$ ipython --no-banner

In [1]: import numpy as np

In [2]: from numpy import linalg as LA

In [3]: np.set_printoptions(precision=3, suppress=True, linewidth=100)

In [4]: tidy = lambda a: np.round(a, 3) + 0

In [5]: m1 = np.array([[1, -1, -1, 1, -1, 1, 1, -1],
   ...:     [1, 1, 1, 1, 1, 1, 1, 1],
   ...:     [1, -1, -1, 1, 1, -1, -1, 1],
   ...:     [1, 1, -1, -1, -1, -1, 1, 1]])

In [6]: vec = np.array([0, -1, 0, 2, -1, 1, 1, 1])

In [7]: h = np.maximum(m1 @ vec, 0)

In [8]: print(tidy(np.tanh(m1 @ vec)))
[ 1.     0.995  0.762 -0.762]

In [9]: np.maximum(m1 @ (3 * vec), 0)
Out[9]: array([15,  9,  3,  0])

In [10]: m1 @ m1
Traceback (most recent call last):
  Cell In[10], line 1
    m1 @ m1
ValueError: matmul: Input operand 1 has a mismatch in its core dimension 0, with gufunc signature (n?,k),(k,m?)->(n?,m?) (size 4 is different from 8)


In [11]: gram = m1.T @ m1

In [12]: (m1 @ m1.T).shape
Out[12]: (4, 4)

In [13]: gram
Out[13]: 
array([[ 4,  0, -2,  2,  0,  0,  2,  2],
       [ 0,  4,  2, -2,  0,  0,  2,  2],
       [-2,  2,  4,  0,  2,  2,  0,  0],
       [ 2, -2,  0,  4,  2,  2,  0,  0],
       [ 0,  0,  2,  2,  4,  0, -2,  2],
       [ 0,  0,  2,  2,  0,  4,  2, -2],
       [ 2,  2,  0,  0, -2,  2,  4,  0],
       [ 2,  2,  0,  0,  2, -2,  0,  4]])

In [14]: print(LA.matrix_rank(gram))
4

In [15]: r = LA.matrix_rank(gram)

In [16]: r
Out[16]: np.int64(4)

In [17]: ns = LA.svd(gram)[2][r:].T

In [18]: print([int(LA.matrix_rank(gram[:, :j + 1])) for j in range(8)])
[1, 2, 3, 3, 4, 4, 4, 4]

In [19]: LA.matrix_rank(gram.T @ gram), LA.matrix_rank(gram @ gram.T)
Out[19]: (np.int64(4), np.int64(4))

In [20]: tidy(ns @ ns.T)
Out[20]: 
array([[ 0.5 ,  0.  ,  0.25, -0.25,  0.  ,  0.  , -0.25, -0.25],
       [ 0.  ,  0.5 , -0.25,  0.25,  0.  ,  0.  , -0.25, -0.25],
       [ 0.25, -0.25,  0.5 ,  0.  , -0.25, -0.25,  0.  ,  0.  ],
       [-0.25,  0.25,  0.  ,  0.5 , -0.25, -0.25,  0.  ,  0.  ],
       [ 0.  ,  0.  , -0.25, -0.25,  0.5 ,  0.  ,  0.25, -0.25],
       [ 0.  ,  0.  , -0.25, -0.25,  0.  ,  0.5 , -0.25,  0.25],
       [-0.25, -0.25,  0.  ,  0.  ,  0.25, -0.25,  0.5 ,  0.  ],
       [-0.25, -0.25,  0.  ,  0.  , -0.25,  0.25,  0.  ,  0.5 ]])
